>>> import numpy as np
>>> from numpy import linalg as LA
>>> np.set_printoptions(precision=2, suppress=True, linewidth=100)
>>> rnd = lambda a: np.round(a, 2) + 0
>>> data = np.loadtxt("w.csv", delimiter=",")
>>> print(data)
[[3. 2. 0. 0. 0. 2. 0. 0. 2. 2. 0. 0. 0. 0.]
 [2. 3. 0. 0. 0. 2. 0. 0. 2. 2. 0. 0. 0. 0.]
 [0. 0. 3. 2. 2. 0. 2. 0. 0. 0. 2. 0. 2. 2.]
 [0. 0. 2. 3. 2. 0. 2. 0. 0. 0. 2. 0. 2. 2.]
 [0. 0. 2. 2. 3. 0. 2. 0. 0. 0. 2. 0. 2. 2.]
 [2. 2. 0. 0. 0. 3. 0. 0. 2. 2. 0. 0. 0. 0.]
 [0. 0. 2. 2. 2. 0. 3. 0. 0. 0. 2. 0. 2. 2.]
 [0. 0. 0. 0. 0. 0. 0. 3. 0. 0. 0. 2. 0. 0.]
 [2. 2. 0. 0. 0. 2. 0. 0. 3. 2. 0. 0. 0. 0.]
 [2. 2. 0. 0. 0. 2. 0. 0. 2. 3. 0. 0. 0. 0.]
 [0. 0. 2. 2. 2. 0. 2. 0. 0. 0. 3. 0. 2. 2.]
 [0. 0. 0. 0. 0. 0. 0. 2. 0. 0. 0. 3. 0. 0.]
 [0. 0. 2. 2. 2. 0. 2. 0. 0. 0. 2. 0. 3. 2.]
 [0. 0. 2. 2. 2. 0. 2. 0. 0. 0. 2. 0. 2. 3.]]
>>> x = np.array([3, 1, 1, 1, 1, 1, 1, 2, 3, 0, 2, 3, 3, 2])
>>> y = data @ x
>>> print(y)
[19. 17. 23. 23. 23. 17. 23. 12. 19. 16. 24. 13. 25. 24.]
>>> print(rnd(LA.solve(data, data[:, 0])))
[1. 0. 0. 0. 0. 0. 0. 0. 0. 0. 0. 0. 0. 0.]
>>> print(rnd(LA.solve(data, y + data[:, 9])))
[3. 1. 1. 1. 1. 1. 1. 2. 3. 1. 2. 3. 3. 2.]
>>> print(rnd(np.sort(LA.eigvals(data).real)))
[ 1.  1.  1.  1.  1.  1.  1.  1.  1.  1.  1.  5. 11. 15.]
>>> print(rnd(LA.det(data)))
825.0
>>> print(np.flatnonzero(LA.matrix_power((data != 0) + (data.T != 0) + np.eye(14), 14)[9]))
[0 1 5 8 9]
>>> ev, evecs = LA.eigh(data)
>>> x = np.array([2, 2, -4, -2, -4, 1, 1, -1, -2, -3, -2, -3, 5, 2])
>>> print(rnd(LA.eigvalsh(data[1:, 1:])))
[ 1.  1.  1.  1.  1.  1.  1.  1.  1.  1.  5.  9. 15.]
>>> print(np.abs(data).sum(axis=1).max(), rnd(np.abs(ev).max()))
15.0 15.0
